% ipython --no-banner

In [1]: import numpy as np

In [2]: np.set_printoptions(suppress=True, linewidth=100)

In [3]: tidy = lambda a: np.round(a, 2) + 0

In [4]: X = np.array([[1, 0, 1, 0], [1, -3, 2, -2], [-2, 3, -1, -3], [1, 1, 1, 3]])

In [5]: X
Out[5]: 
array([[ 1,  0,  1,  0],
       [ 1, -3,  2, -2],
       [-2,  3, -1, -3],
       [ 1,  1,  1,  3]])

In [6]: out = X[0, 0] * X[1:] - np.outer(X[1:, 0], X[0])

In [7]: out
Out[7]: 
array([[ 0, -3,  1, -2],
       [ 0,  3,  1, -3],
       [ 0,  1,  0,  3]])

In [8]: np.flatnonzero(~out.round(6).any(axis=1))
Out[8]: array([], dtype=int64)

In [9]: np.linalg.matrix_rank(out), np.linalg.matrix_rank(X)
Out[9]: (np.int64(3), np.int64(4))

In [10]: f = np.array([-2, 0, 3])

In [11]: data = f[np.abs(np.subtract.outer(np.arange(3), np.arange(3)))]

In [12]: data
Out[12]: 
array([[-2,  0,  3],
       [ 0, -2,  0],
       [ 3,  0, -2]])

In [13]: # symmetric

In [14]: evals, evecs = np.linalg.eigh(data)

In [15]: print(np.unique(evals.round(6) + 0, return_counts=True)[1])
[1 1 1]

In [16]: tidy(np.linalg.svd(data, compute_uv=False))
Out[16]: array([5., 2., 1.])

In [17]: print(tidy(evals))
[-5. -2.  1.]

In [18]: tidy(evecs.T @ evecs)
Out[18]: 
array([[1., 0., 0.],
       [0., 1., 0.],
       [0., 0., 1.]])

In [19]: print(tidy(np.linalg.eigvalsh(data + 3 * np.eye(3))))
[-2.  1.  4.]

In [20]: tidy(np.linalg.eigvalsh(data @ data))
Out[20]: array([ 1.,  4., 25.])

In [21]: np.all(np.linalg.eigvalsh(data) > 0)
Out[21]: np.False_

In [22]: tidy(np.linalg.det(data[::-1]))
Out[22]: np.float64(-10.0)

In [23]: np.kron(np.eye(2, dtype=int), data)
Out[23]: 
array([[-2,  0,  3,  0,  0,  0],
       [ 0, -2,  0,  0,  0,  0],
       [ 3,  0, -2,  0,  0,  0],
       [ 0,  0,  0, -2,  0,  3],
       [ 0,  0,  0,  0, -2,  0],
       [ 0,  0,  0,  3,  0, -2]])

In [24]: tidy(np.linalg.eigvals(data))
Out[24]: array([ 1., -5., -2.])

In [25]: tidy(np.poly(data))
Out[25]: array([  1.,   6.,   3., -10.])

In [26]: tidy(np.linalg.det(data.T))
Out[26]: np.float64(10.0)

In [27]: tidy(np.linalg.det(data))
Out[27]: np.float64(10.0)

In [28]: np.flatnonzero(np.linalg.matrix_power((data != 0) + (data.T != 0) + np.eye(3), 3)[2])
Out[28]: array([0, 2])

In [29]: arr = np.array([[-0.52, 1.12, -0.35, -1.26],
    ...:     [1.12, 2.61, -0.19, 0.51],
    ...:     [-0.35, -0.19, -1.4, -0.6],
    ...:     [-1.26, 0.51, -0.6, 1.32]])

In [30]: arr
Out[30]: 
array([[-0.52,  1.12, -0.35, -1.26],
       [ 1.12,  2.61, -0.19,  0.51],
       [-0.35, -0.19, -1.4 , -0.6 ],
       [-1.26,  0.51, -0.6 ,  1.32]])

In [31]: f = np.array([1, 2, 3, 3])

In [32]: out = arr + np.outer(f, np.eye(4)[2])

In [33]: np.linalg.matrix_rank(np.linalg.inv(out) - np.linalg.inv(arr), tol=1e-8)
Out[33]: np.int64(1)

In [34]: print(tidy(np.linalg.eigvals(arr)))
[-2. -1.  2.  3.]

In [35]: tidy(np.einsum("ij,ji->", arr, arr))
Out[35]: np.float64(18.03)

In [36]: tidy(np.linalg.det(arr.T))
Out[36]: np.float64(12.01)

In [37]: print(np.einsum("ii->", arr))
2.01

In [38]: def softmax(z):
    ...:     e = np.exp(z - z.max(axis=-1, keepdims=True))
    ...:     return e / e.sum(axis=-1, keepdims=True)
    ...: 

In [39]: tidy(softmax(arr[2] + -1))
Out[39]: array([0.3 , 0.36, 0.11, 0.24])

In [40]: S = arr @ arr.T / np.sqrt(4)

In [41]: softmax(S).round(6).argmax(axis=1)
Out[41]: array([0, 1, 2, 3])

In [42]: tidy(softmax(S + np.triu(np.full(S.shape, -np.inf), 1)))
Out[42]: 
array([[1.  , 0.  , 0.  , 0.  ],
       [0.04, 0.96, 0.  , 0.  ],
       [0.31, 0.11, 0.58, 0.  ],
       [0.08, 0.13, 0.11, 0.67]])

In [43]: mat = np.array([[1.0, 0.5], [0.5, 1.0]])

In [44]: mat
Out[44]: 
array([[1. , 0.5],
       [0.5, 1. ]])

In [45]: assert mat == mat.T
---------------------------------------------------------------------------
ValueError                                Traceback (most recent call last)
Cell In[45], line 1
----> 1 assert mat == mat.T

ValueError: The truth value of an array with more than one element is ambiguous. Use a.any() or a.all()

In [46]: np.allclose(mat @ mat.T, mat.T @ mat)
Out[46]: True

In [47]: print(np.allclose(mat, mat.T))
True

In [48]: print(tidy(np.sort(np.abs(np.linalg.eigvals(mat)))))
[0.5 1.5]

In [49]: np.trace(mat)
Out[49]: np.float64(2.0)
